$ python -q
>>> import numpy as np
>>> import numpy.linalg as la
>>> np.set_printoptions(precision=2, suppress=True, linewidth=200, floatmode="fixed")
>>> K = np.loadtxt("test10.csv", delimiter=",")
>>> print(K)
[[-1.02  4.02  4.96]
 [-1.04  4.00  5.04]
 [-1.02  3.96  5.04]
 [-0.90  3.96  5.00]
 [-1.05  4.07  5.06]
 [-0.98 -3.91  3.05]
 [-1.04 -3.97  2.98]
 [-0.93 -3.98  2.98]
 [-1.09 -3.98  3.00]
 [-0.90 -4.03  3.06]
 [ 0.00  1.06  0.97]
 [-0.08  0.99  1.05]
 [ 0.04  1.06  1.07]
 [ 0.04  0.98  1.03]
 [ 0.00  1.11  1.00]]
>>> Xc = (K - K.mean(axis=0)) / K.std(axis=0)
>>> print(Xc.std(axis=0))
[1.00 1.00 1.00]
>>> beta = la.lstsq(np.delete(Xc, 0, axis=1), Xc[:, 0])[0]
>>> print(beta)
[ 0.52 -1.06]
>>> print(np.round(1 - np.var(Xc[:, 0] - np.delete(Xc, 0, axis=1) @ beta), 2))
0.98
>>> X = np.load("m.npy")
>>> print(X)
[[ 1  1 -4]
 [-4  1  1]
 [ 1 -4  1]]
>>> O = X.astype(float).copy()
>>> for j in range(3):
...     O[:, j] -= O[:, :j] @ (O[:, :j].T @ O[:, j])
...     O[:, j] /= la.norm(O[:, j])
... 
>>> print(O)
[[ 0.24  0.36 -0.90]
 [-0.94 -0.14 -0.30]
 [ 0.24 -0.92 -0.30]]
>>> print(np.round(O.T @ X, 2) + 0)
[[ 4.24 -1.65 -1.65]
 [ 0.00  3.91 -2.49]
 [ 0.00  0.00  3.02]]
>>> x0 = np.array([2, 1, 1])
>>> y = X @ x0
>>> beta, lr = np.zeros(3), 1 / la.norm(X, 2) ** 2
>>> for i in range(12):
...     beta -= lr * X.T @ (X @ beta - y)
...     if i % 2 == 0: print(i, round(la.norm(X @ beta - y), 2))
... 
0 3.88
2 2.74
4 1.93
6 1.36
8 0.96
10 0.68
>>> print(round(float(la.cond(X)), 2))
2.5
>>> out = X[0, 0] * X[1:] - np.outer(X[1:, 0], X[0])
>>> print(out)
[[  0   5 -15]
 [  0  -5   5]]
>>> print(np.flatnonzero(~out.round(6).any(axis=1)))
[]
>>> f = np.array([2, -4])
>>> print(np.convolve(X[2], f))
[  2 -12  18  -4]
>>> print(np.polyval(f, X[2]))
[ -2 -12  -2]
>>> print(np.cross(X[2, :3], X[0, :3]))
[15  5  5]
>>> x0 = np.array([2, 1, 7])
>>> y = X @ x0
>>> print(y)
[-25   0   5]
>>> print(np.round(la.solve(X.T, X[1]), 2) + 0)
[0.00 1.00 0.00]
>>> print(la.solve(X, 4 * y))
[ 8.00  4.00 28.00]
>>> print(la.solve(X, y))
[2.00 1.00 7.00]
>>> print(la.solve(X, y + X[:, 1]))
[2.00 2.00 7.00]
>>> J = np.load("w.npy")
>>> print(J)
[[ 1.50  0.39 -0.38  1.17]
 [ 0.39  1.68  0.18 -0.91]
 [-0.38  0.18  0.57  1.00]
 [ 1.17 -0.91  1.00 -0.75]]
>>> # symmetric
>>> def softmax(z):
...     e = np.exp(z - z.max(axis=-1, keepdims=True))
...     return e / e.sum(axis=-1, keepdims=True)
... 
>>> print(softmax(J[2] + 3))
[0.11 0.19 0.28 0.43]
>>> print(softmax(J[2]))
[0.11 0.19 0.28 0.43]
>>> S = J @ J.T / np.sqrt(4)
>>> print(softmax(S + np.triu(np.full(S.shape, -np.inf), 1)))
[[1.00 0.00 0.00 0.00]
 [0.13 0.87 0.00 0.00]
 [0.31 0.18 0.52 0.00]
 [0.12 0.10 0.07 0.71]]
